In [1]: import numpy as np

In [2]: import numpy.linalg as la

In [3]: np.set_printoptions(precision=2, suppress=True, linewidth=160)

In [4]: tidy = lambda a: np.round(a, 2) + 0

In [5]: feats = np.array([[2, 0, 0, 0, -2, 0], [0, 0, 0, 0, 0, 0], [-2, 0, -2, 2, -2, 0]])

In [6]: np.argsort(-la.norm(feats, axis=0).round(6), kind="stable")[:3]
Out[6]: array([0, 4, 2])

In [7]: Y = feats[0, 0] * feats[1:] - np.outer(feats[1:, 0], feats[0])

In [8]: Y
Out[8]: 
array([[ 0,  0,  0,  0,  0,  0],
       [ 0,  0, -4,  4, -8,  0]])

In [9]: la.matrix_rank(Y), la.matrix_rank(feats)
Out[9]: (np.int64(1), np.int64(2))

In [10]: U, sv, vt = la.svd(feats)

In [11]: V = vt[:(sv > 1e-8).sum()]

In [12]: rng = np.random.default_rng(7)

In [13]: vec = feats[0] + -1 * feats[1] + rng.integers(2) * np.eye(6)[2]

In [14]: vec
Out[14]: array([ 2.,  0.,  1.,  0., -2.,  0.])

In [15]: np.allclose(V.T @ V @ vec, vec)
Out[15]: False

In [16]: la.matrix_rank(np.vstack([feats, vec]))
Out[16]: np.int64(3)

In [17]: t = np.deg2rad(180)

In [18]: data = np.eye(3)

In [19]: data[np.ix_([1, 0], [1, 0])] = [[np.cos(t), -np.sin(t)], [np.sin(t), np.cos(t)]]

In [20]: tidy(data)
Out[20]: 
array([[-1.,  0.,  0.],
       [ 0., -1.,  0.],
       [ 0.,  0.,  1.]])

In [21]: vec = np.array([3, 0, -4, 4, 1, -1])

In [22]: h1 = np.maximum(feats @ vec, 0)

In [23]: np.maximum(feats @ vec, 0) - np.maximum(-feats @ vec, 0)
Out[23]: array([4, 0, 8])

In [24]: feats.T @ h1
Out[24]: array([ -8,   0, -16,  16, -24,   0])

In [25]: mat = np.load("dump.npy")

In [26]: mat
Out[26]: 
array([[ 0, -1,  2, -1,  1],
       [ 0,  0,  2,  2,  2],
       [ 0,  0,  0,  2, -1],
       [ 0,  0,  0,  0, -2],
       [ 0,  0,  0,  0,  0]])

In [27]: # looks like rank 4

In [28]: U, sv, vt = la.svd(mat)

In [29]: np.argmax(sv[:-1] / (sv[1:] + 1e-6)) + 1
Out[29]: np.int64(4)

In [30]: tidy(sv)
Out[30]: array([3.99, 2.96, 1.79, 0.38, 0.  ])

In [31]: Y = U[:, :4] @ np.diag(sv[:4]) @ vt[:4]

In [32]: tidy(Y)
Out[32]: 
array([[ 0., -1.,  2., -1.,  1.],
       [ 0.,  0.,  2.,  2.,  2.],
       [ 0.,  0.,  0.,  2., -1.],
       [ 0.,  0.,  0.,  0., -2.],
       [ 0.,  0.,  0.,  0.,  0.]])

In [33]: la.matrix_rank(Y)
Out[33]: np.int64(4)

In [34]: tidy(la.norm(mat - Y) / la.norm(mat))
Out[34]: np.float64(0.0)

In [35]: U, sv, vt = la.svd(mat)

In [36]: V = vt[:(sv > 1e-8).sum()]

In [37]: vec = mat[0] + 4 * mat[1] + rng.integers(2) * np.eye(5)[1]

In [38]: vec
Out[38]: array([ 0.,  0., 10.,  7.,  9.])

In [39]: tidy(np.diag(V.T @ V))
Out[39]: array([0., 1., 1., 1., 1.])

In [40]: la.matrix_rank(np.vstack([mat, vec]))
Out[40]: np.int64(4)

In [41]: np.allclose(V.T @ V @ vec, vec)
Out[41]: True

In [42]: K = np.loadtxt("layer17.csv", delimiter=",")

In [43]: tidy(K)
Out[43]: 
array([[0.42, 0.25, 0.42],
       [0.25, 0.15, 0.25],
       [0.42, 0.25, 0.42]])

In [44]: vec = np.array([3, 0, 2])

In [45]: tidy(K @ vec)
Out[45]: array([2.12, 1.27, 2.12])

In [46]: tidy(la.eigvalsh(2 * K - np.eye(3)))
Out[46]: array([-1., -1.,  1.])

In [47]: tidy(np.eye(3) - K)
Out[47]: 
array([[ 0.58, -0.25, -0.42],
       [-0.25,  0.85, -0.25],
       [-0.42, -0.25,  0.58]])

In [48]: tidy(K @ K @ vec)
Out[48]: array([2.12, 1.27, 2.12])

In [49]: tidy((vec - K @ vec) @ (K @ vec))
Out[49]: np.float64(0.0)

In [50]: vals, V = la.eigh(K)

In [51]: tidy(vals.sum()), np.trace(K)
Out[51]: (np.float64(1.0), np.float64(1.0))

In [52]: tidy(vals)
Out[52]: array([0., 0., 1.])

In [53]: tidy(V.T @ V)
Out[53]: 
array([[1., 0., 0.],
       [0., 1., 0.],
       [0., 0., 1.]])

In [54]: U, sv, vt = la.svd(K)

In [55]: tidy(sv)
Out[55]: array([1., 0., 0.])

In [56]: Y = U[:, :1] @ np.diag(sv[:1]) @ vt[:1]

In [57]: tidy(la.norm(K - Y, 2)), tidy(sv[1])
Out[57]: (np.float64(0.0), np.float64(0.0))

In [58]: tidy(np.abs(K - Y).max())
Out[58]: np.float64(0.0)

In [59]: tidy(Y)
Out[59]: 
array([[0.42, 0.25, 0.42],
       [0.25, 0.15, 0.25],
       [0.42, 0.25, 0.42]])

In [60]: A = np.tanh(np.array([[-1.2],
    ...:     [0.2],
    ...:     [0.4],
    ...:     [0.2],
    ...:     [0.1],
    ...:     [-1.6],
    ...:     [-1.4],
    ...:     [-1.0],
    ...:     [0.3],
    ...:     [-0.3],
    ...:     [1.0],
    ...:     [-1.0],
    ...:     [-1.2],
    ...:     [-1.1],
    ...:     [1.6],
    ...:     [-0.6],
    ...:     [1.2],
    ...:     [-1.0],
    ...:     [-0.3],
    ...:     [2.3],
    ...:     [-0.6],
    ...:     [-3.3],
    ...:     [0.5],
    ...:     [0.8],
    ...:     [0.7],
    ...:     [0.9]]) @ np.array([[-0.5, -0.8, 1.0]]))

In [61]: tidy(A)
Out[61]: 
array([[ 0.54,  0.74, -0.83],
       [-0.1 , -0.16,  0.2 ],
       [-0.2 , -0.31,  0.38],
       [-0.1 , -0.16,  0.2 ],
       [-0.05, -0.08,  0.1 ],
       [ 0.66,  0.86, -0.92],
       [ 0.6 ,  0.81, -0.89],
       [ 0.46,  0.66, -0.76],
       [-0.15, -0.24,  0.29],
       [ 0.15,  0.24, -0.29],
       [-0.46, -0.66,  0.76],
       [ 0.46,  0.66, -0.76],
       [ 0.54,  0.74, -0.83],
       [ 0.5 ,  0.71, -0.8 ],
       [-0.66, -0.86,  0.92],
       [ 0.29,  0.45, -0.54],
       [-0.54, -0.74,  0.83],
       [ 0.46,  0.66, -0.76],
       [ 0.15,  0.24, -0.29],
       [-0.82, -0.95,  0.98],
       [ 0.29,  0.45, -0.54],
       [ 0.93,  0.99, -1.  ],
       [-0.24, -0.38,  0.46],
       [-0.38, -0.56,  0.66],
       [-0.34, -0.51,  0.6 ],
       [-0.42, -0.62,  0.72]])

In [62]: # row 3 repeats row 1

In [63]: Y = np.c_[A[:, :2] @ np.array([[2, 4], [7, 1]]), np.array([2, 1, 0, 0, 0, 0, 2, 0, 2, 1, 0, 1, 0, 0, 1, 2, 0, 2, 0, 0, 2, 2, 2, 0, 0, 1])]

In [64]: tidy(Y)
Out[64]: 
array([[ 6.28,  2.89,  2.  ],
       [-1.31, -0.56,  1.  ],
       [-2.56, -1.1 ,  0.  ],
       [-1.31, -0.56,  0.  ],
       [-0.66, -0.28,  0.  ],
       [ 7.32,  3.51,  0.  ],
       [ 6.86,  3.23,  2.  ],
       [ 5.57,  2.51,  0.  ],
       [-1.95, -0.83,  2.  ],
       [ 1.95,  0.83,  1.  ],
       [-5.57, -2.51,  0.  ],
       [ 5.57,  2.51,  1.  ],
       [ 6.28,  2.89,  0.  ],
       [ 5.95,  2.71,  0.  ],
       [-7.32, -3.51,  1.  ],
       [ 3.71,  1.61,  2.  ],
       [-6.28, -2.89,  0.  ],
       [ 5.57,  2.51,  2.  ],
       [ 1.95,  0.83,  0.  ],
       [-8.29, -4.22,  0.  ],
       [ 3.71,  1.61,  2.  ],
       [ 8.79,  4.71,  2.  ],
       [-3.15, -1.36,  2.  ],
       [-4.71, -2.08,  0.  ],
       [-4.23, -1.85,  0.  ],
       [-5.16, -2.3 ,  1.  ]])

In [65]: la.matrix_rank(Y)
Out[65]: np.int64(3)

In [66]: tidy(la.norm(la.qr(A)[0].T @ Y, axis=0) ** 2 / ((Y ** 2).sum(axis=0) + 1e-12))
Out[66]: array([1.  , 1.  , 0.13])

In [67]: m1 = np.load("test19.npy")

In [68]: m1
Out[68]: 
array([[ 4, -9,  0,  0,  0,  0],
       [-2, -8,  0,  0,  0,  0],
       [-9,  8,  0,  0,  0,  0],
       [ 0,  0,  4, -9,  0,  0],
       [ 0,  0, -2, -8,  0,  0],
       [ 0,  0, -9,  8,  0,  0],
       [ 0,  0,  0,  0,  4, -9],
       [ 0,  0,  0,  0, -2, -8],
       [ 0,  0,  0,  0, -9,  8]])

In [69]: vec = np.array([6, -9, 0, 4, -9, -4])

In [70]: target = m1 @ vec

In [71]: tidy(la.lstsq(m1, target)[0])
Out[71]: array([ 6., -9.,  0.,  4., -9., -4.])

In [72]: target = target + 0.1 * rng.normal(size=9)

In [73]: tidy(target)
Out[73]: array([ 105.03,   59.97, -126.09,  -36.05,  -32.1 ,   32.01,    0.13,   49.95,   48.94])

In [74]: b, *_ = la.lstsq(m1, target)

In [75]: tidy(la.norm(target - m1 @ b))
Out[75]: np.float64(0.1)

In [76]: tidy(m1.T @ (target - m1 @ b))
Out[76]: array([0., 0., 0., 0., 0., 0.])
